$ ipython --no-banner

In [1]: import numpy as np

In [2]: np.set_printoptions(suppress=True, linewidth=140)

In [3]: def tidy(a):
   ...:     return np.round(a, 1) + 0
   ...: 

In [4]: J = np.load("run13.npy")

In [5]: J
Out[5]: 
array([[5., 1., 0., 0.],
       [0., 5., 1., 0.],
       [0., 0., 5., 1.],
       [0., 0., 0., 5.]])

In [6]: M2 = np.linalg.inv(J)

In [7]: tidy(np.linalg.cond(J))
Out[7]: np.float64(1.4)

In [8]: np.allclose(M2, J.T)
Out[8]: False

In [9]: tidy(np.linalg.slogdet(J)[0])
Out[9]: np.float64(1.0)

In [10]: tidy(np.linalg.inv(M2))
Out[10]: 
array([[5., 1., 0., 0.],
       [0., 5., 1., 0.],
       [0., 0., 5., 1.],
       [0., 0., 0., 5.]])

In [11]: tidy(np.linalg.det(J) * M2)
Out[11]: 
array([[125., -25.,   5.,  -1.],
       [  0., 125., -25.,   5.],
       [  0.,   0., 125., -25.],
       [  0.,   0.,   0., 125.]])

In [12]: (J - J.T) / 2
Out[12]: 
array([[ 0. ,  0.5,  0. ,  0. ],
       [-0.5,  0. ,  0.5,  0. ],
       [ 0. , -0.5,  0. ,  0.5],
       [ 0. ,  0. , -0.5,  0. ]])

In [13]: tidy(np.sort(np.abs(np.linalg.eigvals(J))))
Out[13]: array([5., 5., 5., 5.])

In [14]: (J + J.T) / 2
Out[14]: 
array([[5. , 0.5, 0. , 0. ],
       [0.5, 5. , 0.5, 0. ],
       [0. , 0.5, 5. , 0.5],
       [0. , 0. , 0.5, 5. ]])

In [15]: tidy(np.linalg.det(J))
Out[15]: np.float64(625.0)

In [16]: J @ J
Out[16]: 
array([[25., 10.,  1.,  0.],
       [ 0., 25., 10.,  1.],
       [ 0.,  0., 25., 10.],
       [ 0.,  0.,  0., 25.]])

In [17]: np.allclose(J @ J.T, J.T @ J)
Out[17]: False
